$ python -q
>>> import numpy as np
>>> np.set_printoptions(precision=3, suppress=True, linewidth=200, sign=" ")
>>> m1 = np.load("run14.npy")
>>> m1
array([[ 0. , -0.8, -0.6],
       [-0.7, -0.1, -0.8],
       [ 0.6, -0.4, -0.6],
       [-1.3, -2.4, -0.6],
       [-1.3,  0.7, -0.7],
       [-0.4,  0.5, -1.4]])
>>> vec = np.array([1, 0, 0])
>>> np.sign((m1 @ vec).round(6))
array([ 0., -1.,  1., -1., -1., -1.])
>>> m1 @ (2 * vec)
array([ 0. , -1.4,  1.2, -2.6, -2.6, -0.8])
>>> (m1 @ vec).argmax()
np.int64(2)
>>> m1 @ vec
array([ 0. , -0.7,  0.6, -1.3, -1.3, -0.4])
>>> np.einsum("ij,j->i", m1, vec)
array([ 0. , -0.7,  0.6, -1.3, -1.3, -0.4])
>>> Y = np.c_[m1[:, :1] @ np.array([[2]]), np.array([3, 4, -5, -3, -3, -5])]
>>> Y
array([[ 0. ,  3. ],
       [-1.4,  4. ],
       [ 1.2, -5. ],
       [-2.6, -3. ],
       [-2.6, -3. ],
       [-0.8, -5. ]])
>>> np.round(np.linalg.lstsq(m1, Y[:, 0])[0], 3) + 0
array([ 2.,  0.,  0.])
>>> np.linalg.norm(np.linalg.qr(m1)[0].T @ Y, axis=0) ** 2 / ((Y ** 2).sum(axis=0) + 1e-12)
array([ 1.  ,  0.21])
>>> np.linalg.matrix_rank(np.c_[m1, Y])
np.int64(4)
>>> np.linalg.matrix_rank(Y)
np.int64(2)
>>> P = m1 @ np.linalg.solve(m1.T @ m1, m1.T)
>>> np.diag(P)
array([ 0.225,  0.177,  0.457,  0.918,  0.622,  0.601])
>>> P @ m1[:, 2]
array([-0.6, -0.8, -0.6, -0.6, -0.7, -1.4])
>>> np.round((np.eye(6) - P) @ m1, 3) + 0
array([[ 0.,  0.,  0.],
       [ 0.,  0.,  0.],
       [ 0.,  0.,  0.],
       [ 0.,  0.,  0.],
       [ 0.,  0.,  0.],
       [ 0.,  0.,  0.]])
>>> np.allclose(P @ P, P)
True
>>> rng = np.random.default_rng(44932)
>>> lab = rng.permutation(3)
>>> Y = m1[:, lab] * rng.choice([-1, 1], 3)
>>> Y
array([[-0. ,  0.6,  0.8],
       [ 0.7,  0.8,  0.1],
       [-0.6,  0.6,  0.4],
       [ 1.3,  0.6,  2.4],
       [ 1.3,  0.7, -0.7],
       [ 0.4,  1.4, -0.5]])
>>> U, _, VT = np.linalg.svd(m1.T @ Y)
>>> lab
array([ 0,  2,  1])
>>> np.round(U @ VT, 3) + 0
array([[-1.,  0.,  0.],
       [ 0.,  0., -1.],
       [ 0., -1.,  0.]])
>>> W0 = np.load("data.npy")
>>> W0
array([[ 0,  0,  5,  0,  0,  0],
       [ 0,  0,  0,  1,  0,  0],
       [ 0,  0,  0,  0,  4,  0],
       [-3,  0,  0,  0,  0,  0],
       [ 0,  0,  0,  0,  0,  4],
       [ 0,  3,  0,  0,  0,  0]])
>>> def softmax(z):
...     e = np.exp(z - z.max(axis=-1, keepdims=True))
...     return e / e.sum(axis=-1, keepdims=True)
... 
>>> np.round(softmax(10 * W0[1]), 3) + 0
array([ 0.,  0.,  0.,  1.,  0.,  0.])
>>> softmax(W0).sum(axis=1)
array([ 1.,  1.,  1.,  1.,  1.,  1.])
>>> scores = W0 @ W0.T / np.sqrt(6)
>>> softmax(scores).round(6).argmax(axis=1)
array([ 0,  1,  2,  3,  4,  5])
>>> softmax(scores + np.triu(np.full(scores.shape, -np.inf), 1))
array([[ 1.   ,  0.   ,  0.   ,  0.   ,  0.   ,  0.   ],
       [ 0.399,  0.601,  0.   ,  0.   ,  0.   ,  0.   ],
       [ 0.001,  0.001,  0.997,  0.   ,  0.   ,  0.   ],
       [ 0.024,  0.024,  0.024,  0.929,  0.   ,  0.   ],
       [ 0.001,  0.001,  0.001,  0.001,  0.994,  0.   ],
       [ 0.023,  0.023,  0.023,  0.023,  0.023,  0.887]])
>>> softmax(scores)[1] @ W0
array([-0.461,  0.461,  0.769,  0.231,  0.615,  0.615])
>>> J = np.array([[-0.6, 0.8, -1.3],
...     [0.4, 0.1, 0.9],
...     [1.2, -0.1, -1.4],
...     [-0.6, -0.9, 1.8],
...     [0.5, 0.5, -0.1],
...     [-1.4, -0.7, 0.5],
...     [-1.1, -0.4, -0.6],
...     [-1.2, -0.6, -1.8],
...     [-0.1, 0.0, 2.1],
...     [-1.3, -0.8, -0.4]])
>>> J
array([[-0.6,  0.8, -1.3],
       [ 0.4,  0.1,  0.9],
       [ 1.2, -0.1, -1.4],
       [-0.6, -0.9,  1.8],
       [ 0.5,  0.5, -0.1],
       [-1.4, -0.7,  0.5],
       [-1.1, -0.4, -0.6],
       [-1.2, -0.6, -1.8],
       [-0.1,  0. ,  2.1],
       [-1.3, -0.8, -0.4]])
>>> Xc = J - J.mean(axis=0)
>>> U, sig, VT = np.linalg.svd(Xc, full_matrices=False)
>>> round((sig ** 2).sum() ** 2 / (sig ** 4).sum(), 3)
np.float64(2.039)
>>> np.searchsorted(np.cumsum(sig ** 2) / (sig ** 2).sum(), 0.9) + 1
np.int64(2)
>>> np.abs(U[:, 0]).argmax()
np.int64(8)
>>> np.linalg.matrix_rank(Xc)
np.int64(3)
>>> np.abs(VT[-1])
array([ 0.424,  0.9  ,  0.096])
>>> data = np.loadtxt("test16.csv", delimiter=",")
>>> data
array([[ 3., -4.,  1., -3.],
       [-8., -7., -9.,  9.],
       [ 1., -4.,  0., -6.],
       [ 3., -6.,  7., -9.],
       [ 0., -2.,  8., -3.],
       [-5.,  1., -5., -8.],
       [ 3., -3.,  6., -6.],
       [-9., -6., -2.,  5.],
       [ 1.,  7., -4., -8.],
       [ 0.,  2., -2.,  2.]])
>>> vec = np.array([-2, 1, 1, 1])
>>> rhs = data @ vec
>>> b, lr = np.zeros(4), 1 / np.linalg.norm(data, 2) ** 2
>>> for i in range(150):
...     b -= lr * data.T @ (data @ b - rhs)
...     if i % 50 == 0: print(i, round(np.linalg.norm(data @ b - rhs), 3))
... 
0 15.501
50 0.352
100 0.008
>>> b
array([-2.,  1.,  1.,  1.])
>>> round(np.linalg.cond(data), 3)
np.float64(3.727)
>>> E = np.loadtxt("mat.csv", delimiter=",")
>>> E
array([[-1.987,  0.107, -2.911, -0.04 , -2.925],
       [ 3.909,  0.056,  5.843, -0.028,  5.971],
       [ 4.317,  0.019,  5.967,  0.021,  6.12 ],
       [ 1.962,  0.071,  2.937, -0.04 ,  3.035]])
>>> np.argsort(-np.linalg.norm(E, axis=0).round(6), kind="stable")[:3]
array([ 4,  2,  0])
>>> [round(float(x), 3) for x in np.linalg.svd(E, compute_uv=False)[:3]]
[14.812, 0.227, 0.141]
>>> np.linalg.cond(E) > 100
np.True_
>>> np.round(np.linalg.norm(E, 2) / np.linalg.norm(E), 3)
np.float64(1.0)
>>> U, sig, VT = np.linalg.svd(E)
>>> sig
array([ 14.812,   0.227,   0.141,   0.011])
>>> np.argmax(sig[:-1] / (sig[1:] + 1e-6)) + 1
np.int64(1)
>>> Y = U[:, :1] @ np.diag(sig[:1]) @ VT[:1]
>>> np.linalg.matrix_rank(E, rtol=0.05)
np.int64(1)
>>> np.linalg.matrix_rank(Y)
np.int64(1)
>>> round(float(np.linalg.norm(E - Y, 2)), 3), round(sig[1], 3)
(0.227, np.float64(0.227))
>>> round(float(np.linalg.norm(E - Y) / np.linalg.norm(E)), 3)
0.018
>>> w1 = np.array([[-2, -2, -1, -2],
...     [2, -3, -1, 2],
...     [3, -3, 1, -1],
...     [-3, -2, 1, -3],
...     [3, 0, -2, 3]])
>>> b = np.array([2, -2, 1, -1])
>>> H = np.maximum(E @ w1 + b, 0)
>>> H
array([[  0.   ,  10.466,   5.779,   0.   ],
       [ 29.82 ,   0.   ,   0.   ,   3.448],
       [ 29.602,   0.   ,   0.   ,   2.734],
       [ 16.254,   0.   ,   0.   ,   1.506]])
>>> (H > 0).mean(axis=0)
array([ 0.75,  0.25,  0.25,  0.75])
>>> np.linalg.matrix_rank(H)
np.int64(3)
>>> C = np.array([[4, 0], [1, 3], [2, 0], [2, 3]])
>>> H @ C
array([[  22.024,   31.398],
       [ 126.176,   10.344],
       [ 123.876,    8.202],
       [  68.028,    4.518]])
>>> (H @ C).round(6).argmax(axis=1)
array([ 1,  0,  0,  0])
